In [1]: import numpy as np

In [2]: np.set_printoptions(precision=3, suppress=True, linewidth=160, legacy="1.25")

In [3]: other = np.array([[-2, 0], [-1, -5], [7, -6]])

In [4]: M = np.tile(other, (2, 3))

In [5]: M
Out[5]: 
array([[-2,  0, -2,  0, -2,  0],
       [-1, -5, -1, -5, -1, -5],
       [ 7, -6,  7, -6,  7, -6],
       [-2,  0, -2,  0, -2,  0],
       [-1, -5, -1, -5, -1, -5],
       [ 7, -6,  7, -6,  7, -6]])

In [6]: x0 = np.array([1, -2, -1, 0, -3, -3])

In [7]: a = np.maximum(M @ x0, 0)

In [8]: M.T @ a
Out[8]: array([  46, -388,   46, -388,   46, -388])

In [9]: np.tanh(M @ x0)
Out[9]: array([1., 1., 1., 1., 1., 1.])

In [10]: np.maximum(M @ (3 * x0), 0)
Out[10]: array([18, 84, 27, 18, 84, 27])

In [11]: np.maximum(M @ x0, 0) - np.maximum(-M @ x0, 0)
Out[11]: array([ 6, 28,  9,  6, 28,  9])

In [12]: other = np.array([[-1, 2, -2, -3, 3, 2],
    ...:     [0, 2, -3, -1, -3, 0],
    ...:     [-1, -2, -2, 3, -3, -3],
    ...:     [1, 3, 3, -1, 0, 3],
    ...:     [-2, 0, -3, 1, 0, 1],
    ...:     [2, 0, 3, 0, 1, -3]])

In [13]: W0 = np.triu(other)

In [14]: W0
Out[14]: 
array([[-1,  2, -2, -3,  3,  2],
       [ 0,  2, -3, -1, -3,  0],
       [ 0,  0, -2,  3, -3, -3],
       [ 0,  0,  0, -1,  0,  3],
       [ 0,  0,  0,  0,  0,  1],
       [ 0,  0,  0,  0,  0, -3]])

In [15]: np.linalg.lstsq(W0[:-1].T, W0[-1])[2]
Out[15]: 5

In [16]: np.allclose(W0[:-1].T @ np.linalg.lstsq(W0[:-1].T, W0[-1])[0], W0[-1])
Out[16]: True

In [17]: rng = np.random.default_rng(536522)

In [18]: other = W0 + rng.integers(-2, 3, (6, 5)) @ rng.integers(-2, 3, (5, 6))

In [19]: other
Out[19]: 
array([[-2, -4, -4, -4, 11,  5],
       [-1,  2,  3,  1,  0, -6],
       [ 0, -6,  4,  6,  5, -2],
       [ 6,  7,  0,  4,  1, -4],
       [-3,  3, -4,  1, -6,  2],
       [ 4,  1,  2,  2,  5, -7]])

In [20]: np.abs(other - W0).sum(axis=1)
Out[20]: array([21, 18, 24, 26, 18, 18])

In [21]: np.linalg.matrix_rank(other - W0, tol=1e-8)
Out[21]: 5

In [22]: np.round(np.linalg.svd(other - W0, compute_uv=False), 3) + 0
Out[22]: array([17.667, 15.905,  7.404,  3.679,  3.398,  0.   ])

In [23]: r = np.linalg.matrix_rank(W0)

In [24]: r
Out[24]: 5

In [25]: null = np.linalg.svd(W0)[2][r:].T

In [26]: [int(np.linalg.matrix_rank(W0[:, :j + 1])) for j in range(6)]
Out[26]: [1, 2, 3, 4, 4, 5]

In [27]: [int(np.linalg.matrix_rank(W0[:i])) for i in range(1, len(W0) + 1)]
Out[27]: [1, 2, 3, 4, 5, 5]

In [28]: np.round(W0 @ null, 3) + 0
Out[28]: 
array([[0.],
       [0.],
       [0.],
       [0.],
       [0.],
       [0.]])

In [29]: X = np.load("block16.npy")

In [30]: X
Out[30]: 
array([[ 0,  9, -1, -2],
       [ 6, -2, -8,  3],
       [-3, -6, -4, -7],
       [-7,  7,  9,  0],
       [-4,  5, -2,  6],
       [ 3,  7, -5, -5],
       [ 5, -9, -4,  9],
       [-2,  1, -7,  1],
       [-3, -6, -4, -7],
       [-6,  1, -2, -5],
       [-2,  8,  5,  2]])

In [31]: Xs = (X - X.mean(axis=0)) / X.std(axis=0)

In [32]: np.argwhere(np.abs(Xs) > 2)
Out[32]: array([[3, 2]])

In [33]: Xs.std(axis=0)
Out[33]: array([1., 1., 1., 1.])

In [34]: coef = np.linalg.lstsq(np.delete(Xs, 1, axis=1), Xs[:, 1])[0]

In [35]: np.abs(coef).argmax()
Out[35]: 1

In [36]: np.round(1 - np.var(Xs[:, 1] - np.delete(Xs, 1, axis=1) @ coef), 3)
Out[36]: 0.294

In [37]: coef
Out[37]: array([ 0.11 ,  0.603, -0.093])

In [38]: D = np.linalg.norm(X[:, None] - X[None], axis=-1)

In [39]: D[6].round(6).argsort(kind="stable")[:4]
Out[39]: array([6, 1, 7, 4])

In [40]: np.unravel_index(D.round(6).argmax(), D.shape)
Out[40]: (3, 6)

In [41]: D[:5, :5]
Out[41]: 
array([[ 0.   , 15.199, 16.371, 12.53 ,  9.849],
       [15.199,  0.   , 14.595, 23.409, 13.928],
       [16.371, 14.595,  0.   , 20.075, 17.176],
       [12.53 , 23.409, 20.075,  0.   , 13.038],
       [ 9.849, 13.928, 17.176, 13.038,  0.   ]])

In [42]: np.linalg.norm(X, axis=1)
Out[42]: array([ 9.274, 10.63 , 10.488, 13.379,  9.   , 10.392, 14.248,  7.416, 10.488,  8.124,  9.849])

In [43]: np.flatnonzero(D[6] < D.mean() / 2)
Out[43]: array([6])

In [44]: np.linalg.matrix_rank(D ** 2)
Out[44]: 6

In [45]: A = np.arange(42).reshape(7, 6) + -1

In [46]: A
Out[46]: 
array([[-1,  0,  1,  2,  3,  4],
       [ 5,  6,  7,  8,  9, 10],
       [11, 12, 13, 14, 15, 16],
       [17, 18, 19, 20, 21, 22],
       [23, 24, 25, 26, 27, 28],
       [29, 30, 31, 32, 33, 34],
       [35, 36, 37, 38, 39, 40]])

In [47]: left, sigma, VT = np.linalg.svd(A)

In [48]: np.argmax(sigma[:-1] / (sigma[1:] + 1e-6)) + 1
Out[48]: 2

In [49]: other = left[:, :2] @ np.diag(sigma[:2]) @ VT[:2]

In [50]: np.linalg.matrix_rank(other)
Out[50]: 2

In [51]: other.round(3) + 0
Out[51]: 
array([[-1.,  0.,  1.,  2.,  3.,  4.],
       [ 5.,  6.,  7.,  8.,  9., 10.],
       [11., 12., 13., 14., 15., 16.],
       [17., 18., 19., 20., 21., 22.],
       [23., 24., 25., 26., 27., 28.],
       [29., 30., 31., 32., 33., 34.],
       [35., 36., 37., 38., 39., 40.]])

In [52]: np.round(np.linalg.norm(A - other) / np.linalg.norm(A), 3)
Out[52]: 0.0

In [53]: np.linalg.matrix_rank(A, rtol=0.05)
Out[53]: 1

In [54]: J = np.load("run7.npy")

In [55]: J
Out[55]: 
array([[ 1.5  ,  0.3  ,  0.5  ,  1.4  , -1.5  ,  0.1  , -1.607,  0.8  ,  1.3  ,  1.8  ],
       [ 1.3  , -0.7  ,  1.5  , -2.6  ,  1.5  ,  0.7  , -0.032,  0.   ,  1.3  ,  0.4  ],
       [ 1.3  , -1.   ,  0.   ,  0.9  ,  0.7  , -0.1  , -0.786,  0.4  ,  0.7  ,  1.4  ],
       [-1.   , -0.6  ,  1.7  ,  1.3  , -0.1  ,  0.9  ,  0.58 , -0.3  , -1.9  , -0.3  ],
       [-0.2  ,  0.7  , -0.2  ,  0.9  ,  0.8  ,  0.6  , -0.816,  0.4  , -0.2  , -1.2  ],
       [-1.   ,  0.2  , -0.9  ,  0.1  ,  1.6  , -0.9  , -4.161,  2.1  , -0.1  ,  0.   ],
       [ 0.4  , -1.   , -0.3  ,  0.5  , -0.4  , -0.2  ,  1.808, -0.9  , -1.   ,  0.5  ],
       [-0.5  ,  0.4  ,  1.2  ,  0.8  , -0.3  ,  0.4  ,  1.014, -0.5  ,  0.4  , -0.9  ],
       [-1.1  , -1.9  ,  0.9  , -0.4  , -0.3  ,  0.2  , -1.78 ,  0.9  ,  0.3  ,  0.5  ],
       [-1.7  , -1.   , -0.9  ,  1.7  , -1.5  , -0.4  ,  1.218, -0.6  ,  0.1  ,  0.1  ],
       [-0.3  ,  0.8  , -1.6  ,  1.3  ,  0.9  ,  0.8  , -2.209,  1.1  ,  0.6  ,  0.4  ],
       [ 0.1  , -1.7  , -1.6  , -0.2  , -0.5  , -0.3  ,  0.408, -0.2  , -0.2  ,  1.   ],
       [-2.   , -2.5  , -0.3  ,  0.7  ,  1.5  ,  0.8  , -0.62 ,  0.3  ,  1.7  , -0.7  ],
       [ 0.6  ,  1.8  , -0.4  , -0.2  ,  0.   ,  0.9  ,  2.767, -1.4  , -2.5  ,  0.   ],
       [-0.3  ,  2.   ,  1.3  ,  1.2  , -0.6  ,  0.1  , -2.004,  1.   ,  0.5  ,  0.   ],
       [ 0.1  ,  0.9  ,  2.3  , -2.4  , -2.1  ,  0.5  ,  1.4  , -0.7  , -0.2  ,  1.4  ],
       [ 0.1  ,  0.5  , -2.   , -0.1  ,  0.2  , -0.1  , -0.387,  0.2  , -1.   ,  1.9  ],
       [ 0.4  , -1.3  , -0.1  , -1.8  , -0.9  , -1.   , -1.591,  0.8  , -0.6  ,  0.1  ],
       [ 0.7  ,  1.2  , -1.3  ,  0.2  , -1.3  , -1.   , -2.004,  1.   ,  1.2  , -1.1  ],
       [ 0.9  , -0.3  , -0.3  ,  0.5  ,  0.   ,  0.7  ,  1.576, -0.8  , -0.6  ,  0.6  ],
       [ 0.2  , -0.8  ,  0.3  ,  1.2  , -1.2  , -0.9  , -1.402,  0.7  , -0.3  , -0.6  ],
       [ 0.3  ,  1.6  ,  1.   ,  2.   , -0.5  , -0.4  , -3.21 ,  1.6  ,  0.4  , -0.6  ],
       [-0.1  ,  0.4  ,  1.3  , -0.9  , -0.2  ,  0.8  , -0.614,  0.3  , -2.   , -0.7  ],
       [-1.3  , -0.7  ,  0.7  , -0.5  , -1.2  , -0.6  , -1.58 ,  0.8  ,  0.6  , -0.8  ],
       [ 0.5  , -0.4  ,  0.6  ,  0.8  , -1.3  , -0.3  , -2.007,  1.   , -0.3  , -1.4  ],
       [ 0.5  ,  0.   , -1.9  , -0.6  , -0.4  ,  0.6  ,  1.989, -1.   , -1.7  , -0.5  ],
       [ 0.9  ,  0.9  ,  0.3  , -0.1  ,  1.2  ,  1.   ,  0.812, -0.4  ,  1.2  , -0.6  ],
       [-0.2  ,  0.3  ,  0.5  ,  0.2  ,  0.4  ,  0.5  ,  1.773, -0.9  ,  1.6  ,  0.4  ],
       [-0.5  , -0.4  , -1.1  , -0.7  , -0.5  ,  0.   , -2.41 ,  1.2  ,  0.1  ,  2.8  ],
       [-0.5  ,  0.3  , -0.2  , -0.3  , -1.9  ,  0.1  , -1.369,  0.7  , -0.7  , -0.1  ],
       [-0.3  ,  0.3  , -1.1  ,  0.6  , -1.9  ,  1.5  ,  0.207, -0.1  ,  0.   , -0.4  ],
       [-1.   , -1.5  , -0.3  , -0.6  ,  0.5  , -0.3  ,  0.615, -0.3  ,  0.7  ,  1.   ],
       [ 0.2  , -2.2  ,  0.4  ,  1.1  , -1.3  , -1.1  , -1.016,  0.5  , -1.2  , -0.5  ],
       [ 1.3  , -0.3  , -0.3  , -0.7  , -0.8  , -2.8  , -0.201,  0.1  ,  0.4  ,  1.6  ],
       [ 0.3  ,  1.4  , -1.8  , -0.5  , -1.7  ,  0.1  , -0.406,  0.2  ,  0.   ,  0.   ],
       [ 0.5  , -0.1  ,  0.5  , -0.2  ,  0.1  ,  0.6  , -1.192,  0.6  ,  1.5  ,  0.3  ]])

In [56]: other = np.c_[J[:, :8] @ np.array([[0, 3, -3, -3, 2, 0, 2, 0],
    ...:     [0, -2, -2, -1, -3, -1, -3, 0],
    ...:     [1, 0, 2, 0, 3, 0, 3, -2],
    ...:     [-1, -1, -1, -2, 1, 3, 3, 2],
    ...:     [2, 0, -3, -3, -1, 0, -3, -3],
    ...:     [2, 2, 3, -1, -3, 2, 2, -3],
    ...:     [-2, 2, -2, 2, -2, 0, 3, -1],
    ...:     [-2, 1, -1, 0, 0, 2, 0, 3]]), np.array([1, 0, 0, 1, 1, 0, 2, 0, 2, 0, 2, 2, 1, 2, 3, 1, 3, 1, 1, 2, 0, 1, 2, 0, 2, 2, 0, 0, 0, 3, 2, 3, 0, 3, 0, 1])]

In [57]: other
Out[57]: 
array([[ -2.086,   0.286,   1.714,  -6.414,   9.414,   5.7  ,   7.679,  10.007,   1.   ],
       [  8.564,   9.236,   0.764,  -3.264,   3.064,  -5.7  ,  -1.796, -14.768,   0.   ],
       [  1.072,   3.628,  -4.028,  -8.272,   7.672,   4.3  ,   3.642,   1.986,   0.   ],
       [  1.44 ,  -0.44 ,   8.44 ,   1.56 ,   2.44 ,   5.7  ,  12.64 ,  -4.68 ,   1.   ],
       [  2.532,  -2.932,  -1.468,  -6.532,  -3.168,   4.   ,  -4.048,   0.016,   1.   ],
       [  4.522, -11.522,  -0.578,  -9.622,   4.222,   2.5  , -24.083,  10.361,   0.   ],
       [ -3.816,   5.016,  -2.416,   3.816,   0.784,   0.3  ,  10.624,  -1.108,   2.   ],
       [ -0.428,  -0.772,   2.872,   2.028,  -0.728,   1.8  ,   8.542,  -3.614,   0.   ],
       [  2.86 ,  -1.36 ,  13.46 ,   3.14 ,   9.06 ,   2.9  ,   0.96 ,   2.18 ,   2.   ],
       [ -7.636,  -3.764,   5.064,  10.036,  -1.136,   4.1  ,   9.354,   7.882,   0.   ],
       [  2.718,  -5.518,  -2.182, -10.418,  -5.382,   6.9  , -11.627,   6.209,   2.   ],
       [ -3.416,   3.916,   0.084,   4.416,   0.884,   0.1  ,   2.024,   4.192,   2.   ],
       [  4.24 ,  -1.04 ,   8.54 ,   0.56 ,   0.64 ,   6.8  ,  -0.06 ,  -3.38 ,   1.   ],
       [ -1.134,   4.334,  -7.434,   1.434, -13.834,  -3.4  ,   4.101,  -9.267,   2.   ],
       [  1.108,  -8.908,   3.408,  -5.808,   2.808,   3.8  ,  -3.112,   6.304,   3.   ],
       [  0.1  ,   4.   ,  10.6  ,  12.2  ,  -0.2  ,  -8.5  ,   8.7  ,  -8.1  ,   1.   ],
       [ -1.326,  -1.374,  -5.526,  -1.874,  -6.526,  -0.6  ,  -9.561,   4.487,   3.   ],
       [ -0.518,   1.218,   5.082,   4.218,   9.682,  -4.5  ,  -5.073,   6.291,   1.   ],
       [ -4.092,  -5.508,  -3.392,  -2.808,   2.408,  -0.6  ,  -9.612,  14.904,   1.   ],
       [ -0.952,   6.552,  -3.452,  -0.948,  -2.952,   1.6  ,   9.428,  -4.476,   2.   ],
       [ -3.696,  -2.904,   3.404,  -0.504,  11.604,   4.   ,   4.894,  11.602,   0.   ],
       [  0.42 ,  -9.92 ,   1.02 , -11.02 ,   8.92 ,   6.8  ,  -4.13 ,  12.71 ,   1.   ],
       [  4.028,   0.472,   6.928,   0.272,   0.628,  -0.9  ,   0.158,  -4.686,   2.   ],
       [ -0.84 ,  -5.56 ,  11.36 ,   6.64 ,   7.26 ,  -0.4  ,  -2.24 ,   6.98 ,   0.   ],
       [ -1.386,  -2.114,   5.714,  -2.514,  11.014,   4.2  ,   3.679,  10.207,   2.   ],
       [ -2.878,   6.278,  -4.678,   4.278, -10.678,  -2.6  ,   1.867,  -2.989,   2.   ],
       [  3.976,   4.224,  -5.624,  -6.376,  -5.924,   0.   ,   0.536,  -9.412,   0.   ],
       [  0.354,   2.246,  -1.546,   1.746,  -5.046,  -0.5  ,   5.919,  -7.773,   0.   ],
       [  1.02 ,  -3.62 ,   5.92 ,  -0.02 ,   1.52 ,   0.7  , -10.93 ,   8.31 ,   0.   ],
       [ -2.162,  -3.638,   8.838,   4.662,   1.538,   0.4  ,  -1.607,   8.669,   3.   ],
       [ -2.714,   1.214,   7.386,   4.014,  -7.214,   4.3  ,   6.321,   4.093,   2.   ],
       [  0.07 ,   0.93 ,   2.67 ,   5.73 ,   0.17 ,  -1.5  ,  -0.455,  -2.715,   3.   ],
       [ -4.468,   0.168,   5.632,   2.368,  15.932,   4.3  ,  10.152,  11.116,   0.   ],
       [ -6.598,  -0.702,  -8.898,   2.598,  11.502,  -7.2  ,  -3.303,  10.501,   3.   ],
       [ -4.088,  -1.812,  -0.788,   2.888,  -7.288,  -2.3  ,  -6.418,   8.406,   0.   ],
       [  3.284,   1.316,   3.184,  -4.284,   3.084,   1.9  ,  -0.476,  -0.508,   1.   ]])

In [58]: np.linalg.norm(np.linalg.qr(J)[0].T @ other, axis=0) ** 2 / ((other ** 2).sum(axis=0) + 1e-12)
Out[58]: array([1.  , 1.  , 1.  , 1.  , 1.  , 1.  , 1.  , 1.  , 0.27])

In [59]: np.linalg.matrix_rank(np.c_[J, other])
Out[59]: 11

In [60]: np.round(np.linalg.lstsq(J, other[:, 0])[0], 3) + 0
Out[60]: array([ 0.,  0.,  1., -1.,  2.,  2., -2., -2.,  0.,  0.])
